$ ipython --no-banner

In [1]: import numpy as np

In [2]: np.set_printoptions(precision=2, suppress=True, linewidth=100)

In [3]: def rd(a):
   ...:     return np.round(a, 2) + 0
   ...: 

In [4]: W0 = np.load("case19.npy")

In [5]: W0
Out[5]: 
array([[-5, -3, -3, -2,  1],
       [ 2, -3,  3, -5,  3],
       [-3, -3, -1, -4,  2],
       [ 5,  2, -4,  2,  1],
       [ 5,  3, -2, -4,  4],
       [ 2, -3,  3, -5,  3]])

In [6]: hat = W0 @ np.linalg.solve(W0.T @ W0, W0.T)

In [7]: rd(hat)
Out[7]: 
array([[1. , 0. , 0. , 0. , 0. , 0. ],
       [0. , 0.5, 0. , 0. , 0. , 0.5],
       [0. , 0. , 1. , 0. , 0. , 0. ],
       [0. , 0. , 0. , 1. , 0. , 0. ],
       [0. , 0. , 0. , 0. , 1. , 0. ],
       [0. , 0.5, 0. , 0. , 0. , 0.5]])

In [8]: rd(hat @ W0[:, 1])
Out[8]: array([-3., -3., -3.,  2.,  3., -3.])

In [9]: x0 = np.array([2, 0, 1, 3, 1])

In [10]: rhs = W0 @ x0

In [11]: rd(np.linalg.solve(W0.T @ W0, W0.T @ rhs))
Out[11]: array([2., 0., 1., 3., 1.])

In [12]: rd(np.linalg.lstsq(W0, rhs)[0])
Out[12]: array([2., 0., 1., 3., 1.])

In [13]: rng = np.random.default_rng(761)

In [14]: rhs = rhs + 0.1 * rng.normal(size=6)

In [15]: rd(rhs)
Out[15]: array([-18.18,  -4.98, -17.02,  13.13,  -0.04,  -5.11])

In [16]: beta, *_ = np.linalg.lstsq(W0, rhs)

In [17]: rd(np.linalg.norm(rhs - W0 @ beta))
Out[17]: np.float64(0.09)

In [18]: rd(W0.T @ (rhs - W0 @ beta))
Out[18]: array([0., 0., 0., 0., 0.])

In [19]: Uu, sigma, Vh = np.linalg.svd(W0)

In [20]: rd(sigma)
Out[20]: array([12.19, 10.86,  6.73,  2.7 ,  0.12])

In [21]: A2 = Uu[:, :4] @ np.diag(sigma[:4]) @ Vh[:4]

In [22]: rd(np.linalg.norm(W0 - A2) / np.linalg.norm(W0))
Out[22]: np.float64(0.01)

In [23]: np.linalg.matrix_rank(W0, rtol=0.05)
Out[23]: np.int64(4)
